$ ipython --no-banner

In [1]: import numpy as np

In [2]: import numpy.linalg as la

In [3]: np.set_printoptions(precision=2, suppress=True, linewidth=140)

In [4]: tidy = lambda a: np.round(a, 2) + 0

In [5]: feats = np.load("layer7.npy")

In [6]: feats
Out[6]: 
array([[ 1,  0,  0,  0,  0,  0,  0,  0,  0,  0,  0,  0,  0,  0,  0],
       [ 5,  1,  0,  0,  0,  0,  0,  0,  0,  0,  0,  0,  0,  0,  0],
       [-1, -5,  1,  0,  0,  0,  0,  0,  0,  0,  0,  0,  0,  0,  0],
       [-1,  2, -1,  1,  0,  0,  0,  0,  0,  0,  0,  0,  0,  0,  0],
       [-3, -1, -2,  1,  1,  0,  0,  0,  0,  0,  0,  0,  0,  0,  0],
       [-3,  4, -2,  5, -4,  1,  0,  0,  0,  0,  0,  0,  0,  0,  0],
       [-1,  3, -2,  0,  1,  5,  1,  0,  0,  0,  0,  0,  0,  0,  0],
       [ 5, -5,  4, -2,  3,  4,  5,  1,  0,  0,  0,  0,  0,  0,  0],
       [-3,  5, -5, -1, -1,  3,  2,  5,  1,  0,  0,  0,  0,  0,  0],
       [ 1, -3, -3,  2, -3, -5, -2, -2, -2,  1,  0,  0,  0,  0,  0],
       [-2, -4, -3,  2, -2,  4,  4, -3,  3,  0,  1,  0,  0,  0,  0],
       [ 0, -3, -4, -5,  2, -2, -5, -4, -1,  2, -4,  1,  0,  0,  0],
       [-1,  5,  2, -2, -2, -1,  2,  4,  2,  4,  3, -3,  1,  0,  0],
       [ 5, -1,  4,  3,  3,  0,  3, -1,  1,  2,  0,  2, -1,  1,  0],
       [-4, -2,  1,  3, -1,  1,  2,  2, -3, -1, -2,  2, -5,  1,  1]])

In [7]: # triangular, det is the product of the diagonal

In [8]: tidy(np.sort(la.eigvals(feats)))
Out[8]: array([1., 1., 1., 1., 1., 1., 1., 1., 1., 1., 1., 1., 1., 1., 1.])

In [9]: la.matrix_rank(feats - feats[0, 0] * np.eye(15))
Out[9]: np.int64(13)

In [10]: tidy(la.norm(feats, 2) / la.norm(feats))
Out[10]: np.float64(0.54)

In [11]: tidy(la.norm(feats[13] - feats[11]))
Out[11]: np.float64(16.06)

In [12]: la.norm(feats, axis=1).argmax()
Out[12]: np.int64(7)

In [13]: feats[13] @ feats[11]
Out[13]: np.int64(-28)

In [14]: tidy(np.sort(np.abs(la.eigvals(feats))))
Out[14]: array([1., 1., 1., 1., 1., 1., 1., 1., 1., 1., 1., 1., 1., 1., 1.])

In [15]: np.trace(feats)
Out[15]: np.int64(15)

In [16]: np.allclose(feats, feats.T)
Out[16]: False

In [17]: arr = np.loadtxt("m.csv", delimiter=",")

In [18]: arr
Out[18]: 
array([[ -1.22,   1.71,   4.07,  -0.29,   0.42,   5.  ,   0.  ,   3.42,  -0.22,  -1.22],
       [ -6.45,  -0.38,   0.93,  -2.38,  -3.76,   5.  ,   0.  ,  -0.76,  -5.45,  -6.45],
       [  1.17,   2.67,   5.5 ,   0.67,   2.34,   5.  ,   0.  ,   5.34,   2.17,   1.17],
       [-11.  ,  -2.2 ,  -1.8 ,  -4.2 ,  -7.4 ,   5.  ,   0.  ,  -4.4 , -10.  , -11.  ],
       [ -5.84,  -0.14,   1.3 ,  -2.14,  -3.27,   5.  ,   0.  ,  -0.27,  -4.84,  -5.84],
       [ -1.46,   1.61,   3.92,  -0.39,   0.23,   5.  ,   0.  ,   3.23,  -0.46,  -1.46],
       [  2.04,   3.02,   6.03,   1.02,   3.03,   5.  ,   0.  ,   6.03,   3.04,   2.04],
       [ -5.8 ,  -0.12,   1.32,  -2.12,  -3.24,   5.  ,   0.  ,  -0.24,  -4.8 ,  -5.8 ],
       [ -4.68,   0.33,   1.99,  -1.67,  -2.34,   5.  ,   0.  ,   0.66,  -3.68,  -4.68],
       [-10.88,  -2.15,  -1.73,  -4.15,  -7.3 ,   5.  ,   0.  ,  -4.3 ,  -9.88, -10.88]])

In [19]: # null space of dimension 5

In [20]: np.argsort(-la.norm(arr, axis=0).round(6), kind="stable")[:3]
Out[20]: array([0, 9, 8])

In [21]: np.allclose(arr[:-1].T @ la.lstsq(arr[:-1].T, arr[-1])[0], arr[-1])
Out[21]: True

In [22]: tidy(np.trace(la.pinv(arr) @ arr))
Out[22]: np.float64(5.0)

In [23]: other = np.array([[4, 6, 3],
    ...:     [1, 0, 5],
    ...:     [8, 6, 3],
    ...:     [2, 0, 2],
    ...:     [2, 7, 3],
    ...:     [0, 0, 3],
    ...:     [5, 4, 4],
    ...:     [2, 6, 3],
    ...:     [2, 4, 0],
    ...:     [9, 4, 1]])

In [24]: tidy(np.einsum("ij,ij->i", arr, arr))
Out[24]: array([ 59.47, 159.3 , 104.27, 466.84, 133.69,  58.07, 134.63, 132.13,  95.12, 455.98])

In [25]: la.matrix_rank(arr @ other)
Out[25]: np.int64(3)
